$ python -q
>>> import numpy as np
>>> import numpy.linalg as la
>>> np.set_printoptions(suppress=True, linewidth=200)
>>> def rd(a):
...     return np.round(a, 1) + 0
... 
>>> m1 = np.array([[2, 2, 2, 2, 2, 2],
...     [6, 0, 6, 0, 6, 0],
...     [5, -4, 5, -4, 5, -4],
...     [2, 2, 2, 2, 2, 2],
...     [6, 0, 6, 0, 6, 0],
...     [5, -4, 5, -4, 5, -4]])
>>> m1
array([[ 2,  2,  2,  2,  2,  2],
       [ 6,  0,  6,  0,  6,  0],
       [ 5, -4,  5, -4,  5, -4],
       [ 2,  2,  2,  2,  2,  2],
       [ 6,  0,  6,  0,  6,  0],
       [ 5, -4,  5, -4,  5, -4]])
>>> # columns 0 and 2 are equal
>>> U, sig, Vh = la.svd(m1)
>>> vecs = Vh[:(sig > 1e-8).sum()]
>>> rng = np.random.default_rng(342381)
>>> x0 = m1[3] + -1 * m1[5] + rng.integers(2) * np.eye(6)[2]
>>> x0
array([-3.,  6., -2.,  6., -3.,  6.])
>>> rd(np.diag(vecs.T @ vecs))
array([0.3, 0.3, 0.3, 0.3, 0.3, 0.3])
>>> la.matrix_rank(np.vstack([m1, x0]))
np.int64(3)
>>> rd(la.norm(x0 - vecs.T @ vecs @ x0))
np.float64(0.8)
>>> np.allclose(vecs.T @ vecs @ x0, x0)
False
>>> O, _ = la.qr(np.array([[0.9, 0.4, -1.0, -0.7, 0.2],
...     [0.6, -1.1, 0.4, -1.8, -0.1],
...     [-0.2, -1.0, -0.3, -0.1, -1.3],
...     [-0.1, -0.2, -0.9, 0.4, 0.0],
...     [0.1, 2.0, 1.5, 0.7, 0.0]]))
>>> evals = np.array([2, -7, 9, 8, -2])
>>> data = O @ np.diag(evals) @ O.T
>>> rd(data)
array([[ 3.5, -1.2,  0.9,  2.8, -1.7],
       [-1.2,  2.1, -1. , -3.6,  4.7],
       [ 0.9, -1. ,  4.7,  1.9,  5.2],
       [ 2.8, -3.6,  1.9,  1.2, -0.8],
       [-1.7,  4.7,  5.2, -0.8, -1.5]])
>>> B = data / la.norm(data, axis=1, keepdims=True)
>>> gram = B @ B.T
>>> rd(gram[4])
array([-0.2,  0.1,  0.2, -0.3,  1. ])
>>> rd(la.eigvalsh(data).min())
np.float64(-7.0)
>>> [round(float(la.det(data[:i, :i])), 2) + 0 for i in range(1, 6)]
[3.51, 5.97, 25.07, -124.17, 2016.0]
>>> evals, vecs = la.eig(data)
>>> rd(data @ vecs[:, 0] - evals[0] * vecs[:, 0])
array([0., 0., 0., 0., 0.])
>>> rd(np.sort(la.eigvals(la.inv(data))))
array([-0.5, -0.1,  0.1,  0.1,  0.5])
>>> rd(np.prod(evals))
np.float64(2016.0)
>>> feats = np.array([[6, 1, 6], [6, 1, 6], [7, 2, 7]])
>>> rd(la.svd(feats, compute_uv=False))
array([15.7,  0.6,  0. ])
>>> feats.sum(axis=0)
array([19,  4, 19])
>>> feats - feats[0]
array([[0, 0, 0],
       [0, 0, 0],
       [1, 1, 1]])
>>> la.matrix_rank(feats)
np.int64(2)
>>> rd(la.norm(feats))
np.float64(15.7)
>>> np.diff(feats, axis=0)
array([[0, 0, 0],
       [1, 1, 1]])
>>> rd(feats.mean(axis=0))
array([6.3, 1.3, 6.3])
>>> feats.sum(axis=1)
array([13, 13, 16])
>>> np.count_nonzero(feats)
np.int64(9)
>>> np.unravel_index(np.abs(feats).argmax(), feats.shape)
(np.int64(2), np.int64(0))
>>> feats.shape
(3, 3)
>>> la.lstsq(feats[:-1].T, feats[-1])[2]
np.int32(1)
>>> np.unique(feats.round(6), axis=0).shape
(2, 3)
>>> mat = np.load("mat.npy")
>>> mat
array([[ -4.6,  -3.4,  -0.4],
       [ -2.1,  -1.5,   2.7],
       [ 13.6,   0.9, -12.3],
       [  4.2,   6.2,   2.1],
       [  8.7,   8.3,   1.2],
       [ 15.6,  -0.6,   2.7],
       [ -3. ,   2.2,  14.8],
       [  1.2,  -1.6, -12.3],
       [  1.1,   0.3,  -5.9],
       [  1.7,  -0.6,   3.9],
       [  3. , -12.2,  -9.4],
       [  8.9,  -3.1,   8.9],
       [  1.9,  12.9,  -4.3],
       [  2.7, -12.1,  -9.3],
       [ -6.5,  12.2,   1.5],
       [  3.9,  -5.4,  -7.5],
       [ -0.8,  -1.3, -13. ],
       [ -0.1,   7.9,  -0.8],
       [ -6. ,   7.7, -11.2],
       [ -2.1,   2.6,  -2. ],
       [ -8.3,   0.4,  17.2],
       [ -2.1,   9.9,  -3. ],
       [ 14.3,  12.6, -10.1],
       [  1. ,  -9.4,   8.2]])
>>> d = la.norm(mat[:, None] - mat[None], axis=-1)
>>> d.mean(axis=1).argmax()
np.int64(20)
>>> (d + 1e9 * np.eye(24)).round(6).argmin(axis=1)
array([ 1,  9, 22,  4,  3, 11, 20, 16, 19,  1, 13,  9, 21, 10, 21,  8,  7, 21, 21,  8,  6, 17,  2,  9])
>>> rd(d[:5, :5])
array([[ 0. ,  4.4, 22.2, 13.3, 17.8],
       [ 4.4,  0. , 21.8, 10. , 14.7],
       [22.2, 21.8,  0. , 18. , 16.2],
       [13.3, 10. , 18. ,  0. ,  5. ],
       [17.8, 14.7, 16.2,  5. ,  0. ]])
>>> proj = mat @ la.solve(mat.T @ mat, mat.T)
>>> rd(np.diag(proj))
array([0. , 0. , 0.2, 0.1, 0.1, 0.3, 0.1, 0.1, 0. , 0. , 0.2, 0.2, 0.1, 0.2, 0.2, 0.1, 0.1, 0.1, 0.2, 0. , 0.2, 0.1, 0.3, 0.1])
>>> rd(la.eigvalsh(proj))
array([0., 0., 0., 0., 0., 0., 0., 0., 0., 0., 0., 0., 0., 0., 0., 0., 0., 0., 0., 0., 0., 1., 1., 1.])
>>> np.allclose(proj @ proj, proj)
True
>>> la.matrix_rank(np.eye(24) - proj)
np.int64(21)
>>> rank = la.matrix_rank(feats)
>>> rank
np.int64(2)
>>> null = la.svd(feats)[2][rank:].T
>>> [int(la.matrix_rank(np.delete(feats, i, axis=0))) for i in range(3)]
[2, 2, 1]
>>> [int(la.matrix_rank(feats[:, :j + 1])) for j in range(3)]
[1, 2, 2]
>>> rd(null[:, 0] / null[np.abs(null[:, 0]).round(6).argmax(), 0])
array([ 1.,  0., -1.])
>>> rd(null @ null.T)
array([[ 0.5,  0. , -0.5],
       [ 0. ,  0. ,  0. ],
       [-0.5,  0. ,  0.5]])
>>> np.allclose(feats @ null, 0)
True
>>> rd(feats @ null)
array([[0.],
       [0.],
       [0.]])
>>> x0 = np.array([1, 1, 1])
>>> mat * x0
array([[ -4.6,  -3.4,  -0.4],
       [ -2.1,  -1.5,   2.7],
       [ 13.6,   0.9, -12.3],
       [  4.2,   6.2,   2.1],
       [  8.7,   8.3,   1.2],
       [ 15.6,  -0.6,   2.7],
       [ -3. ,   2.2,  14.8],
       [  1.2,  -1.6, -12.3],
       [  1.1,   0.3,  -5.9],
       [  1.7,  -0.6,   3.9],
       [  3. , -12.2,  -9.4],
       [  8.9,  -3.1,   8.9],
       [  1.9,  12.9,  -4.3],
       [  2.7, -12.1,  -9.3],
       [ -6.5,  12.2,   1.5],
       [  3.9,  -5.4,  -7.5],
       [ -0.8,  -1.3, -13. ],
       [ -0.1,   7.9,  -0.8],
       [ -6. ,   7.7, -11.2],
       [ -2.1,   2.6,  -2. ],
       [ -8.3,   0.4,  17.2],
       [ -2.1,   9.9,  -3. ],
       [ 14.3,  12.6, -10.1],
       [  1. ,  -9.4,   8.2]])
>>> rd(mat @ (2 * x0))
array([-16.8,  -1.8,   4.4,  25. ,  36.4,  35.4,  28. , -25.4,  -9. ,  10. , -37.2,  29.4,  21. , -37.4,  14.4, -18. , -30.2,  14. , -19. ,  -3. ,  18.6,   9.6,  33.6,  -0.4])
>>> la.norm(mat @ x0) <= la.norm(mat, 2) * la.norm(x0) + 1e-9
np.True_
>>> mat @ np.eye(3)[0]
array([-4.6, -2.1, 13.6,  4.2,  8.7, 15.6, -3. ,  1.2,  1.1,  1.7,  3. ,  8.9,  1.9,  2.7, -6.5,  3.9, -0.8, -0.1, -6. , -2.1, -8.3, -2.1, 14.3,  1. ])
>>> arr = np.loadtxt("data.csv", delimiter=",")
>>> rd(arr)
array([[-17.1,   3.9,  -3.9,   3.8,  -9.4],
       [-16.4,   3.7,  -3.9,   3.6,  -8.9],
       [-16.4,   3.7,  -3.9,   3.6,  -8.9],
       [-11.9,   3. ,  -3.4,   2.5,  -6. ],
       [-10.7,   2.7,  -3.3,   2.2,  -5.2],
       [ -7.6,   2.1,  -2.9,   1.3,  -3.4],
       [ -6. ,   1.8,  -2.6,   0.9,  -2.5],
       [ -3.8,   1.2,  -2.2,   0.2,  -1.3],
       [ -3.7,   1.2,  -2.2,   0.2,  -1.3],
       [ -3.4,   1.1,  -2.1,   0.1,  -1.2],
       [ -2.4,   0.8,  -1.8,  -0.2,  -0.8],
       [ -1.6,   0.5,  -1.5,  -0.4,  -0.5],
       [ -0.3,   0.1,  -0.5,  -0.4,  -0.2],
       [ -0.3,   0.1,  -0.5,  -0.4,  -0.2],
       [  0. ,   0. ,  -0.1,  -0.1,   0. ],
       [  0.5,   0.2,   0.8,   1.1,   0.8],
       [  1.8,   0.6,   1.6,   2.8,   3. ],
       [  1.8,   0.6,   1.6,   2.9,   3.1],
       [  2.6,   0.9,   1.9,   3.6,   4.4],
       [  3.5,   1.1,   2.1,   4.4,   5.7],
       [  4.8,   1.5,   2.4,   5.4,   7.7],
       [  8.3,   2.3,   3. ,   7.5,  12.8],
       [ 14. ,   3.3,   3.6,  10.3,  20.6],
       [ 14. ,   3.3,   3.7,  10.3,  20.7]])
>>> basis = arr[[17, 16]].astype(float)
>>> for _ in range(3):
...     idx = la.norm(arr[:, None] - basis, axis=-1).argmin(axis=1)
...     basis = np.array([arr[idx == j].mean(axis=0) for j in range(2)])
... 
>>> idx
array([1, 1, 1, 1, 1, 1, 1, 1, 1, 1, 1, 1, 1, 1, 1, 1, 0, 0, 0, 0, 0, 0, 0, 0])
>>> rd(basis[1] - basis[0])
array([-12.6,  -0.1,  -4.6,  -4.8, -12.8])
>>> np.abs(basis[1] - basis[0]).argmax()
np.int64(4)
>>> U, sig, Vh = la.svd(arr)
>>> vecs = Vh[:(sig > 1e-8).sum()]
>>> x0 = arr[0] + 5 * arr[15] + rng.integers(2) * np.eye(5)[1]
>>> rd(x0)
array([-14.6,   4.6,   0. ,   9.2,  -5.3])
>>> rd(la.norm(x0 - vecs.T @ vecs @ x0))
np.float64(0.0)
>>> rd(np.diag(vecs.T @ vecs))
array([0.7, 0.2, 0.7, 0.7, 0.7])
>>> rd(vecs.T @ vecs)
array([[ 0.7, -0.2,  0.2, -0.2,  0.3],
       [-0.2,  0.2, -0.2,  0.2,  0.2],
       [ 0.2, -0.2,  0.7,  0.3, -0.2],
       [-0.2,  0.2,  0.3,  0.7,  0.2],
       [ 0.3,  0.2, -0.2,  0.2,  0.7]])
>>> la.matrix_rank(np.vstack([arr, x0]))
np.int64(3)
>>> np.allclose(vecs.T @ vecs @ x0, x0)
True
>>> B = np.array([[9, 9, 2, 3, 2],
...     [7, 7, 4, 9, 8],
...     [9, 9, 3, 5, 9],
...     [4, 5, 6, 6, 7],
...     [7, 2, 9, 6, 0]])
>>> E = np.triu(B, 1)
>>> E
array([[0, 9, 2, 3, 2],
       [0, 0, 4, 9, 8],
       [0, 0, 0, 5, 9],
       [0, 0, 0, 0, 7],
       [0, 0, 0, 0, 0]])
>>> U, sig, Vh = la.svd(E)
>>> vecs = Vh[:(sig > 1e-8).sum()]
>>> x0 = E[4] + 4 * E[2] + rng.integers(2) * np.eye(5)[2]
>>> x0
array([ 0.,  0.,  1., 20., 36.])
>>> rd(la.norm(x0 - vecs.T @ vecs @ x0))
np.float64(0.0)
>>> rd(vecs.T @ vecs)
array([[0., 0., 0., 0., 0.],
       [0., 1., 0., 0., 0.],
       [0., 0., 1., 0., 0.],
       [0., 0., 0., 1., 0.],
       [0., 0., 0., 0., 1.]])
